% python3 -q
>>> import numpy as np
>>> np.set_printoptions(precision=2, suppress=True, linewidth=120, sign=" ")
>>> A = np.loadtxt("sample5.csv", delimiter=",")
>>> A.round(2) + 0
array([[ 0.92, -0.02, -0.08,  0.  ,  0.25],
       [-0.02,  0.18, -0.12, -0.36, -0.03],
       [-0.08, -0.12,  0.09,  0.24,  0.  ],
       [ 0.  , -0.36,  0.24,  0.74,  0.06],
       [ 0.25, -0.03,  0.  ,  0.06,  0.07]])
>>> r = np.linalg.matrix_rank(A)
>>> r
np.int64(2)
>>> ns = np.linalg.svd(A)[2][r:].T
>>> [int(np.linalg.matrix_rank(A[:, :j + 1])) for j in range(5)]
[1, 2, 2, 2, 2]
>>> ns.shape
(5, 3)
>>> F = np.array([[0, 0, -4, 2, -5, 5, -5],
...     [0, 2, -3, -1, 5, -5, 2],
...     [0, 2, 3, -2, -3, 5, 0],
...     [-3, -4, 3, 0, -4, -4, -1],
...     [-2, 4, -5, -1, 5, 4, 4],
...     [0, 5, -4, 3, 0, 4, 5],
...     [2, -2, 0, 2, 3, 3, 4]])
>>> F[-1] = F[0] + -1 * F[1]
>>> F
array([[  0,   0,  -4,   2,  -5,   5,  -5],
       [  0,   2,  -3,  -1,   5,  -5,   2],
       [  0,   2,   3,  -2,  -3,   5,   0],
       [ -3,  -4,   3,   0,  -4,  -4,  -1],
       [ -2,   4,  -5,  -1,   5,   4,   4],
       [  0,   5,  -4,   3,   0,   4,   5],
       [  0,  -2,  -1,   3, -10,  10,  -7]])
>>> t3 = np.stack([F, 4 * F, F[::-1]])
>>> np.round(np.linalg.det(t3), 2) + 0
array([ 0.,  0.,  0.])
>>> (t3 @ F.T).shape
(3, 7, 7)
>>> rng = np.random.default_rng(23878)
>>> labels = rng.permutation(7)
>>> labels
array([ 5,  6,  2,  1,  0,  4,  3])
>>> B = F[labels][:, labels]
>>> np.diag(B)
array([ 4, -7,  3,  2,  0,  5,  0])
>>> np.round(np.sort(np.abs(np.linalg.eigvals(B))), 2) + 0
array([ 0.  ,  1.42,  5.49,  5.49,  7.86,  7.86,  9.23])
>>> round(np.linalg.det(B), 2), np.round(np.linalg.det(F[labels]), 2)
(np.float64(-0.0), np.float64(-0.0))
>>> np.trace(B)
np.int64(7)
>>> th = np.sort(rng.uniform(-2, 2, 19))
>>> arr = np.c_[th, th ** 2, th ** 3] @ np.array([[-4, -3, 0, -4, 3, 3, -1],
...     [2, -4, 2, -4, 5, -3, 4],
...     [4, 1, 5, 2, 1, 5, -4]])
>>> arr.round(2) + 0
array([[ -6.64, -11.02, -18.13, -14.1 ,   4.34, -37.31,  32.02],
       [ -4.73,  -9.42, -15.14, -11.87,   3.87, -32.61,  27.92],
       [ -0.75,  -5.65,  -8.58,  -6.75,   2.58, -21.68,  18.36],
       [  1.32,   0.52,   0.04,   0.8 ,  -0.48,  -1.38,   0.82],
       [ -0.01,  -0.01,   0.  ,  -0.01,   0.01,   0.01,   0.  ],
       [ -0.28,  -0.24,   0.01,  -0.32,   0.25,   0.21,  -0.05],
       [ -0.29,  -0.25,   0.01,  -0.32,   0.25,   0.21,  -0.05],
       [ -0.69,  -0.75,   0.12,  -0.95,   0.81,   0.52,  -0.07],
       [ -0.77,  -0.91,   0.17,  -1.13,   0.99,   0.6 ,  -0.07],
       [ -0.93,  -1.27,   0.34,  -1.55,   1.43,   0.79,  -0.05],
       [ -0.46,  -3.7 ,   2.67,  -4.06,   4.86,   2.33,  -0.11],
       [  0.48,  -4.8 ,   4.47,  -5.04,   6.74,   3.43,  -0.41],
       [  3.2 ,  -6.73,   8.85,  -6.52,  10.5 ,   6.18,  -1.52],
       [  3.7 ,  -7.  ,   9.6 ,  -6.7 ,  11.09,   6.67,  -1.74],
       [  5.68,  -7.94,  12.52,  -7.28,  13.25,   8.58,  -2.69],
       [  8.43,  -9.  ,  16.42,  -7.82,  15.94,  11.21,  -4.08],
       [  9.08,  -9.22,  17.33,  -7.92,  16.54,  11.83,  -4.42],
       [ 12.24, -10.19,  21.71,  -8.27,  19.33,  14.86,  -6.13],
       [ 21.52, -12.33,  34.2 ,  -8.52,  26.64,  23.79, -11.51]])
>>> B = np.array([[3, 2], [1, 1], [3, 2], [0, 2], [3, 2]])
>>> np.linalg.matrix_rank(np.vstack([A, B.T]))
np.int64(4)
>>> np.vstack([A, B.T]).shape
(7, 5)
>>> np.einsum("ik,kj->ji", A, B)
array([[ 3.28, -0.33, -0.11,  0.53,  0.95],
       [ 2.17, -0.88,  0.38,  1.71,  0.73]])
>>> np.linalg.matrix_rank(A @ B)
np.int64(2)
>>> A @ B
array([[ 3.28,  2.17],
       [-0.33, -0.88],
       [-0.11,  0.38],
       [ 0.53,  1.71],
       [ 0.95,  0.73]])
